$ python3 -q
>>> import numpy as np
>>> from numpy import linalg as LA
>>> np.set_printoptions(precision=2, suppress=True, linewidth=120, floatmode="fixed")
>>> arr = np.load("run1.npy")
>>> arr
array([[ 0,  0,  0,  0],
       [ 0, 15, 13,  4],
       [ 0,  5,  6,  0],
       [ 7,  0,  0,  1],
       [ 0,  7, 12,  0],
       [11,  5,  4,  0],
       [ 0,  7,  9,  0],
       [ 0,  0,  0, 13],
       [ 0,  1,  0, 11],
       [ 0,  3,  7,  0],
       [15,  1,  0,  0],
       [ 0,  1,  0, 11],
       [ 0,  3,  3,  4],
       [ 1,  0,  0,  0],
       [ 0,  0,  0,  0],
       [ 0,  0,  0,  0],
       [ 0,  1,  4,  0],
       [ 0,  0,  0,  0],
       [ 5,  0,  0,  0],
       [ 0,  0,  0,  0],
       [ 8,  0,  0,  0],
       [ 0, 15, 12, 13],
       [ 0,  0,  0,  0],
       [ 0,  1,  7,  0],
       [ 0, 11, 10,  9],
       [ 0,  1,  4,  0],
       [ 0,  5,  6,  0],
       [ 0,  7,  9,  0]])
>>> d = LA.norm(arr[:, None] - arr[None], axis=-1)
>>> d[27].round(6).argsort(kind="stable")[:4]
array([ 6, 27,  4,  2])
>>> (d + 1e9 * np.eye(28)).round(6).argmin(axis=1)
array([14, 24, 26, 20,  6, 10, 27,  8, 11, 23,  5,  8, 16,  0,  0,  0, 25,  0,  3,  0,  3, 24,  0,  9, 21, 16,  2,  6])
>>> LA.matrix_rank(d ** 2)
np.int64(6)
>>> d.mean(axis=1).argmax()
np.int64(21)
>>> np.unravel_index(d.round(6).argmax(), d.shape)
(np.int64(10), np.int64(21))
>>> d[:5, :5]
array([[ 0.00, 20.25,  7.81,  7.07, 13.89],
       [20.25,  0.00, 12.85, 21.26,  9.00],
       [ 7.81, 12.85,  0.00, 10.54,  6.32],
       [ 7.07, 21.26, 10.54,  0.00, 15.59],
       [13.89,  9.00,  6.32, 15.59,  0.00]])
>>> idx = arr[:, 3] > np.median(arr[:, 3])
>>> r0 = arr[idx].mean(axis=0) - arr[~idx].mean(axis=0)
>>> ((arr - arr.mean(axis=0)) @ r0 > 0).astype(int)
array([0, 1, 0, 0, 1, 0, 1, 1, 1, 0, 0, 1, 1, 0, 0, 0, 0, 0, 0, 0, 0, 1, 0, 0, 1, 0, 0, 1])
>>> np.argsort(-np.abs(r0).round(6), kind="stable")
array([3, 1, 2, 0])
>>> m1 = np.array([[-7, -9, 5, 9], [2, -1, 2, -3], [5, 5, -7, -4]])
>>> G = m1.T @ m1
>>> (m1 @ m1.T).shape
(3, 3)
>>> G
array([[ 78,  86, -66, -89],
       [ 86, 107, -82, -98],
       [-66, -82,  78,  67],
       [-89, -98,  67, 106]])
>>> LA.matrix_rank(G)
np.int64(3)
>>> np.trace(G), (m1 ** 2).sum()
(np.int64(369), np.int64(369))
>>> LA.svd(m1, compute_uv=False) ** 2
array([339.40,  24.82,   4.78])
>>> np.round(np.trace(LA.pinv(G) @ G), 2)
np.float64(3.0)
>>> np.abs(np.diag(LA.qr(G)[1])) > 1e-9
array([ True,  True,  True, False])
>>> m1.ravel(order="F")
array([-7,  2,  5, -9, -1,  5,  5,  2, -7,  9, -3, -4])
>>> m1.reshape(2, -1)
array([[-7, -9,  5,  9,  2, -1],
       [ 2, -3,  5,  5, -7, -4]])
>>> m1.reshape(-1, 2)
array([[-7, -9],
       [ 5,  9],
       [ 2, -1],
       [ 2, -3],
       [ 5,  5],
       [-7, -4]])
>>> T = m1.reshape(3, 2, -1)
>>> T.shape
(3, 2, 2)
>>> np.einsum("ihd,ihd->ih", T, T)
array([[130, 106],
       [  5,  13],
       [ 50,  65]])
>>> np.swapaxes(T, 1, 2)[2]
array([[ 5, -7],
       [ 5, -4]])
>>> T.sum(axis=1)
array([[-2,  0],
       [ 4, -4],
       [-2,  1]])
>>> A = np.load("block0.npy")
>>> A
array([[-0.72,  0.54, -0.11, -0.42],
       [ 0.11, -0.52, -0.36, -0.77],
       [-0.31, -0.22, -0.80,  0.47],
       [-0.61, -0.63,  0.47,  0.12]])
>>> rng = np.random.default_rng(6390)
>>> other = A + rng.integers(-2, 3, (4, 3)) @ rng.integers(-2, 3, (3, 4))
>>> other
array([[-0.72,  2.54,  1.89, -0.42],
       [ 2.11, -1.52,  3.64, -4.77],
       [ 1.69, -5.22, -4.80,  0.47],
       [-2.61,  2.37,  0.47,  2.12]])
>>> np.abs(other - A).sum(axis=1)
array([ 4.00, 11.00, 11.00,  7.00])
>>> LA.pinv(A)
array([[-0.72,  0.11, -0.31, -0.61],
       [ 0.54, -0.52, -0.22, -0.63],
       [-0.11, -0.36, -0.80,  0.47],
       [-0.42, -0.77,  0.47,  0.12]])
>>> LA.norm(A, axis=0)
array([1.00, 1.00, 1.00, 1.00])
>>> LA.svd(A, compute_uv=False)
array([1.00, 1.00, 1.00, 1.00])
>>> other = np.array([[-3, 1, -1, 1]])
>>> K = other.T @ other
>>> K
array([[ 9, -3,  3, -3],
       [-3,  1, -1,  1],
       [ 3, -1,  1, -1],
       [-3,  1, -1,  1]])
>>> G = K.T @ K
>>> np.round(LA.svd(K, compute_uv=False) ** 2, 2) + 0
array([144.00,   0.00,   0.00,   0.00])
>>> np.diag(G)
array([108,  12,  12,  12])
>>> np.allclose(G, G.T)
True
>>> LA.matrix_rank(G)
np.int64(1)
>>> np.trace(G), (K ** 2).sum()
(np.int64(144), np.int64(144))
>>> w, vecs = LA.eigh(K)
>>> np.abs(vecs[:, -1]).round(6).argmax()
np.int64(0)
>>> LA.eigvalsh(K + 3 * np.eye(4))
array([ 3.00,  3.00,  3.00, 15.00])
>>> np.round(LA.svd(K, compute_uv=False), 2) + 0
array([12.00,  0.00,  0.00,  0.00])
>>> np.abs(vecs[:, -1])
array([0.87, 0.29, 0.29, 0.29])
>>> np.unique(w.round(6) + 0, return_counts=True)[1]
array([3, 1])
>>> np.round(LA.eigvalsh(K @ K), 2) + 0
array([  0.00,   0.00,   0.00, 144.00])
>>> (w > 1e-8).sum(), (w < -1e-8).sum()
(np.int64(1), np.int64(0))
>>> np.argsort(-LA.norm(K, axis=0).round(6), kind="stable")[:3]
array([0, 1, 2])
>>> [round(float(x), 2) for x in LA.svd(K, compute_uv=False)[:3]]
[12.0, 0.0, 0.0]
>>> LA.cond(K) > 100
np.True_
>>> other = np.array([[0, 1, 1], [0, 0, 0]])
>>> basis = np.kron(other, K)
>>> round(float(LA.norm(basis, 2)), 2), np.round(LA.norm(other, 2) * LA.norm(K, 2), 2)
(16.97, np.float64(16.97))
>>> basis.shape
(8, 12)
>>> LA.matrix_rank(basis)
np.int64(1)
>>> X = np.load("m.npy")
>>> X
array([[ -1.99, -16.70,  16.77],
       [  2.29,  -1.47,   1.27],
       [ -0.11,  -6.42,   5.51],
       [  4.27,   8.02, -11.04],
       [ -4.01,  -1.28,   1.72],
       [  6.88,  23.17, -25.49],
       [  8.31,  13.16, -19.67],
       [  2.08,  18.43, -18.86],
       [ -5.36, -21.47,  24.55],
       [ -1.46,   4.41,  -3.90],
       [ -3.95,  -7.00,   9.06],
       [ -8.65, -16.53,  20.72]])
>>> d = LA.norm(X[:, None] - X[None], axis=-1)
>>> LA.norm(X, axis=1)
array([23.75,  3.00,  8.46, 14.30,  4.55, 35.13, 25.08, 26.45, 33.05,  6.07, 12.11, 27.88])
>>> d[11].round(6).argsort(kind="stable")[:4]
array([11,  8,  0, 10])
>>> d[:5, :5]
array([[ 0.00, 22.15, 15.36, 37.73, 21.64],
       [22.15,  0.00,  6.95, 15.67,  6.32],
       [15.36,  6.95,  0.00, 22.40,  7.48],
       [37.73, 15.67, 22.40,  0.00, 17.83],
       [21.64,  6.32,  7.48, 17.83,  0.00]])
>>> W0 = np.loadtxt("w.csv", delimiter=",")
>>> W0
array([[ 0.79, -0.25,  0.09, -0.31],
       [-0.25,  0.08, -0.05,  0.09],
       [ 0.09, -0.05,  0.93,  0.24],
       [-0.31,  0.09,  0.24,  0.21]])
>>> U, sigma, Vt = LA.svd(W0)
>>> sigma.round(2) + 0
array([1.00, 1.00, 0.00, 0.00])
>>> np.argmax(sigma[:-1] / (sigma[1:] + 1e-6)) + 1
np.int64(2)
>>> other = U[:, :2] @ np.diag(sigma[:2]) @ Vt[:2]
>>> other
array([[ 0.79, -0.25,  0.09, -0.31],
       [-0.25,  0.08, -0.05,  0.09],
       [ 0.09, -0.05,  0.93,  0.24],
       [-0.31,  0.09,  0.24,  0.21]])
>>> round(LA.norm(W0 - other) / LA.norm(W0), 2)
np.float64(0.0)
>>> LA.matrix_rank(other)
np.int64(2)
>>> np.round(LA.norm(W0 - other, 2), 2), round(sigma[2], 2)
(np.float64(0.0), np.float64(0.0))
>>> LA.matrix_rank(W0, rtol=0.05)
np.int64(2)
>>> J = np.loadtxt("arr.csv", delimiter=",")
>>> J
array([[ 0.00,  0.00,  0.00,  0.00],
       [ 0.00,  2.00,  0.00,  0.00],
       [ 0.00,  0.00,  1.00, -1.00],
       [ 0.00,  0.00,  0.00,  0.00]])
>>> LA.matrix_rank(J - J[0, 0] * np.eye(4))
np.int64(2)
